$ ipython --no-banner

In [1]: import numpy as np

In [2]: np.set_printoptions(precision=3, suppress=True, linewidth=160, floatmode="fixed")

In [3]: data = np.loadtxt("dump.csv", delimiter=",")

In [4]: data
Out[4]: 
array([[ 0.145, -0.268,  0.227],
       [-0.268,  0.499, -0.422],
       [ 0.227, -0.422,  0.357]])

In [5]: f, g = data[0], data[2]

In [6]: round(float(f @ g), 3)
Out[6]: 0.227

In [7]: pr = (f @ g) / (f @ f) * f

In [8]: np.outer(f, g)
Out[8]: 
array([[ 0.033, -0.061,  0.052],
       [-0.061,  0.113, -0.096],
       [ 0.052, -0.096,  0.081]])

In [9]: np.round(np.linalg.norm(f + g) ** 2 + np.linalg.norm(f - g) ** 2, 3)
Out[9]: np.float64(1.003)

In [10]: def softmax(z):
    ...:     e = np.exp(z - z.max(axis=-1, keepdims=True))
    ...:     return e / e.sum(axis=-1, keepdims=True)
    ...: 

In [11]: softmax(data[0])
Out[11]: array([0.364, 0.241, 0.395])

In [12]: softmax(10 * data[0])
Out[12]: array([0.303, 0.005, 0.692])

In [13]: S = data @ data.T / np.sqrt(3)

In [14]: softmax(S)[0] @ data
Out[14]: array([ 0.060, -0.112,  0.095])

In [15]: softmax(S + np.triu(np.full(S.shape, -np.inf), 1))
Out[15]: 
array([[1.000, 0.000, 0.000],
       [0.391, 0.609, 0.000],
       [0.362, 0.249, 0.390]])

In [16]: left, s, Vh = np.linalg.svd(data, full_matrices=False)

In [17]: np.round(s / s[0], 3) + 0
Out[17]: array([1.000, 0.000, 0.000])

In [18]: np.round(np.sqrt((s ** 2).sum()), 3), round(float(np.linalg.norm(data)), 3)
Out[18]: (np.float64(1.0), 1.0)

In [19]: s.round(3) + 0
Out[19]: array([1.000, 0.000, 0.000])

In [20]: left.shape, s.shape, Vh.shape
Out[20]: ((3, 3), (3,), (3, 3))

In [21]: np.abs(Vh[0])
Out[21]: array([0.380, 0.706, 0.597])

In [22]: np.round(left.T @ left, 3) + 0
Out[22]: 
array([[1.000, 0.000, 0.000],
       [0.000, 1.000, 0.000],
       [0.000, 0.000, 1.000]])

In [23]: np.round(left.T @ data @ Vh.T, 3) + 0
Out[23]: 
array([[1.000, 0.000, 0.000],
       [0.000, 0.000, 0.000],
       [0.000, 0.000, 0.000]])
